In [1]: import numpy as np

In [2]: import numpy.linalg as la

In [3]: np.set_printoptions(suppress=True, linewidth=140)

In [4]: rnd = lambda a: np.round(a, 2) + 0

In [5]: rng = np.random.default_rng(900)

In [6]: m1 = np.triu(rng.random((8, 8)) < 0.3, 1).astype(int)

In [7]: m1 = m1 + m1.T

In [8]: m1
Out[8]: 
array([[0, 1, 0, 1, 0, 0, 0, 1],
       [1, 0, 1, 1, 1, 0, 1, 0],
       [0, 1, 0, 0, 0, 0, 1, 0],
       [1, 1, 0, 0, 0, 0, 0, 1],
       [0, 1, 0, 0, 0, 1, 1, 0],
       [0, 0, 0, 0, 1, 0, 0, 0],
       [0, 1, 1, 0, 1, 0, 0, 1],
       [1, 0, 0, 1, 0, 0, 1, 0]])

In [9]: u = np.array([1, -2, -2])

In [10]: np.correlate(m1[7], m1[1], "full")
Out[10]: array([0, 1, 0, 1, 2, 1, 1, 3, 1, 1, 2, 1, 0, 1, 0])

In [11]: np.cross(m1[7, :3], m1[1, :3])
Out[11]: array([ 0, -1,  0])

In [12]: print(np.array([np.convolve(row, u, "same") for row in m1]))
[[ 1 -2 -1 -2 -2  0  1 -2]
 [-2 -1 -1 -3 -4 -1 -2 -2]
 [ 1 -2 -2  0  0  1 -2 -2]
 [-1 -4 -2  0  0  0  1 -2]
 [ 1 -2 -2  0  1 -1 -4 -2]
 [ 0  0  0  1 -2 -2  0  0]
 [ 1 -1 -4 -1 -2 -2  1 -2]
 [-2 -2  1 -2 -2  1 -2 -2]]

In [13]: rnd(la.eigvalsh(m1).min())
Out[13]: np.float64(-2.18)

In [14]: M2 = la.inv(m1)

In [15]: rnd(la.det(m1) * la.det(M2))
Out[15]: np.float64(1.0)

In [16]: rnd(m1 @ M2)
Out[16]: 
array([[1., 0., 0., 0., 0., 0., 0., 0.],
       [0., 1., 0., 0., 0., 0., 0., 0.],
       [0., 0., 1., 0., 0., 0., 0., 0.],
       [0., 0., 0., 1., 0., 0., 0., 0.],
       [0., 0., 0., 0., 1., 0., 0., 0.],
       [0., 0., 0., 0., 0., 1., 0., 0.],
       [0., 0., 0., 0., 0., 0., 1., 0.],
       [0., 0., 0., 0., 0., 0., 0., 1.]])

In [17]: rnd(M2)
Out[17]: 
array([[ 0.,  1.,  0.,  1.,  0.,  0., -1., -1.],
       [ 1.,  2.,  1.,  1.,  0.,  0., -2., -3.],
       [ 0.,  1.,  0.,  0.,  0., -1.,  0., -1.],
       [ 1.,  1.,  0.,  0.,  0.,  0., -1., -1.],
       [ 0.,  0.,  0.,  0.,  0.,  1.,  0.,  0.],
       [ 0.,  0., -1.,  0.,  1.,  0.,  0.,  0.],
       [-1., -2.,  0., -1.,  0.,  0.,  2.,  3.],
       [-1., -3., -1., -1.,  0.,  0.,  3.,  4.]])

In [18]: np.allclose(M2, m1.T)
Out[18]: False

In [19]: (np.abs(M2) > 1e-9).astype(int)
Out[19]: 
array([[0, 1, 0, 1, 0, 0, 1, 1],
       [1, 1, 1, 1, 0, 0, 1, 1],
       [0, 1, 0, 0, 0, 1, 0, 1],
       [1, 1, 0, 0, 0, 0, 1, 1],
       [0, 0, 0, 0, 0, 1, 0, 0],
       [0, 0, 1, 0, 1, 0, 0, 0],
       [1, 1, 0, 1, 0, 0, 1, 1],
       [1, 1, 1, 1, 0, 0, 1, 1]])

In [20]: print(rnd(la.det(m1) * M2))
[[ 0.  1.  0.  1.  0.  0. -1. -1.]
 [ 1.  2.  1.  1.  0.  0. -2. -3.]
 [ 0.  1.  0.  0.  0. -1.  0. -1.]
 [ 1.  1.  0.  0.  0.  0. -1. -1.]
 [ 0.  0.  0.  0.  0.  1.  0.  0.]
 [ 0.  0. -1.  0.  1.  0.  0.  0.]
 [-1. -2.  0. -1.  0.  0.  2.  3.]
 [-1. -3. -1. -1.  0.  0.  3.  4.]]

In [21]: vals, evecs = la.eigh(m1)

In [22]: rnd(la.eigvalsh(m1 + 5 * np.eye(8)))
Out[22]: array([2.82, 3.11, 4.  , 4.37, 5.11, 5.66, 6.56, 8.37])

In [23]: rnd(vals)
Out[23]: array([-2.18, -1.89, -1.  , -0.63,  0.11,  0.66,  1.56,  3.37])

In [24]: print(rnd(la.eigvalsh(m1 @ m1)))
[ 0.01  0.4   0.44  1.    2.44  3.57  4.77 11.37]
